% python3 -q
>>> import numpy as np
>>> np.set_printoptions(precision=2, suppress=True, linewidth=200, floatmode="fixed")
>>> tidy = lambda a: np.round(a, 2) + 0
>>> E = np.loadtxt("a.csv", delimiter=",")
>>> tidy(E)
array([[ 0.40,  0.36, -0.84],
       [ 0.36,  0.78,  0.51],
       [-0.84,  0.51, -0.18]])
>>> # equal to its transpose
>>> ev, vecs = np.linalg.eigh(E)
>>> vec = np.array([4, -9, -5])
>>> print(tidy(np.linalg.eigvalsh(E[1:, 1:])))
[-0.40  1.00]
>>> tidy(vecs * np.maximum(ev, 0) @ vecs.T)
array([[ 0.70,  0.18, -0.42],
       [ 0.18,  0.89,  0.25],
       [-0.42,  0.25,  0.41]])
>>> M = np.loadtxt("sample6.csv", delimiter=",")
>>> M
array([[9.00, 4.00, 0.00, 0.00],
       [4.00, 3.00, 4.00, 0.00],
       [0.00, 4.00, 2.00, 4.00],
       [0.00, 0.00, 4.00, 9.00]])
>>> ev, vecs = np.linalg.eigh(M)
>>> vec = np.array([3, 3, 3, 5])
>>> print(np.abs(M).sum(axis=1).max(), tidy(np.abs(ev).max()))
13.0 11.95
>>> (np.sign(vecs[:, -1].round(6)) == np.sign(vecs[0, -1].round(6))).astype(int)
array([1, 1, 1, 1])
>>> u = np.array([0, 3, 2])
>>> np.polyval(u, M[3])
array([ 2.00,  2.00, 14.00, 29.00])
>>> np.array([np.convolve(row, u, "same") for row in M])
array([[27.00, 30.00,  8.00,  0.00],
       [12.00, 17.00, 18.00,  8.00],
       [ 0.00, 12.00, 14.00, 16.00],
       [ 0.00,  0.00, 12.00, 35.00]])
>>> print(np.cross(M[3, :3], M[1, :3]))
[-12.00  16.00   0.00]
>>> Y = M / np.sqrt((M ** 2).mean(axis=1, keepdims=True))
>>> print(M - M.mean(axis=1, keepdims=True))
[[ 5.75  0.75 -3.25 -3.25]
 [ 1.25  0.25  1.25 -2.75]
 [-2.50  1.50 -0.50  1.50]
 [-3.25 -3.25  0.75  5.75]]
>>> print(np.linalg.matrix_rank(Y) == np.linalg.matrix_rank(M))
True
>>> K = np.load("data.npy")
>>> print(K)
[[ 2.00 -3.00  1.00  2.00]
 [ 0.00 -4.00  0.00 -3.00]
 [ 0.00  4.00 -2.00  2.00]
 [ 0.00  0.00  5.00 -3.00]]
>>> u = np.array([8, 7, 0, 3])
>>> Y = K + np.outer(u, np.eye(4)[0])
>>> np.linalg.matrix_rank(Y - K)
np.int64(1)
>>> Y
array([[10.00, -3.00,  1.00,  2.00],
       [ 7.00, -4.00,  0.00, -3.00],
       [ 0.00,  4.00, -2.00,  2.00],
       [ 3.00,  0.00,  5.00, -3.00]])
>>> np.linalg.matrix_rank(np.linalg.inv(Y) - np.linalg.inv(K), tol=1e-8)
np.int64(1)
>>> rng = np.random.default_rng(52)
>>> labels = rng.permutation(4)
>>> labels
array([2, 1, 0, 3])
>>> Y = K[labels][:, labels]
>>> Y
array([[-2.00,  4.00,  0.00,  2.00],
       [ 0.00, -4.00,  0.00, -3.00],
       [ 1.00, -3.00,  2.00,  2.00],
       [ 5.00,  0.00,  0.00, -3.00]])
>>> tidy(np.sort(np.abs(np.linalg.eigvals(Y))))
array([2.00, 2.40, 2.40, 7.66])
>>> u = np.array([-6, 3, -3])
>>> X = u[np.abs(np.subtract.outer(np.arange(3), np.arange(3)))]
>>> X
array([[-6,  3, -3],
       [ 3, -6,  3],
       [-3,  3, -6]])
>>> u = np.array([-4, 4, 4])
>>> Y = X + np.outer(u, np.eye(3)[1])
>>> tidy(np.linalg.det(Y) / np.linalg.det(X)), tidy(1 + np.linalg.solve(X, u)[1])
(np.float64(0.0), np.float64(0.0))
>>> np.linalg.matrix_rank(np.linalg.inv(Y) - np.linalg.inv(X), tol=1e-8)
np.int64(3)
>>> Q, vecs = np.linalg.qr(X[:, :1])[0], np.linalg.qr(X[:, 1:])[0]
>>> s = np.linalg.svd(Q.T @ vecs, compute_uv=False)
>>> tidy(np.degrees(np.arccos(s.clip(0, 1))))
array([29.50])
>>> ev, vecs = np.linalg.eigh(X)
>>> vec = np.array([-9, 2, 8])
>>> print(tidy(np.linalg.eigvalsh(X[1:, 1:])))
[-9.00 -3.00]
>>> vec @ X @ vec
np.int64(-474)
>>> vecs * np.maximum(ev, 0) @ vecs.T
array([[0.00, 0.00, 0.00],
       [0.00, 0.00, 0.00],
       [0.00, 0.00, 0.00]])
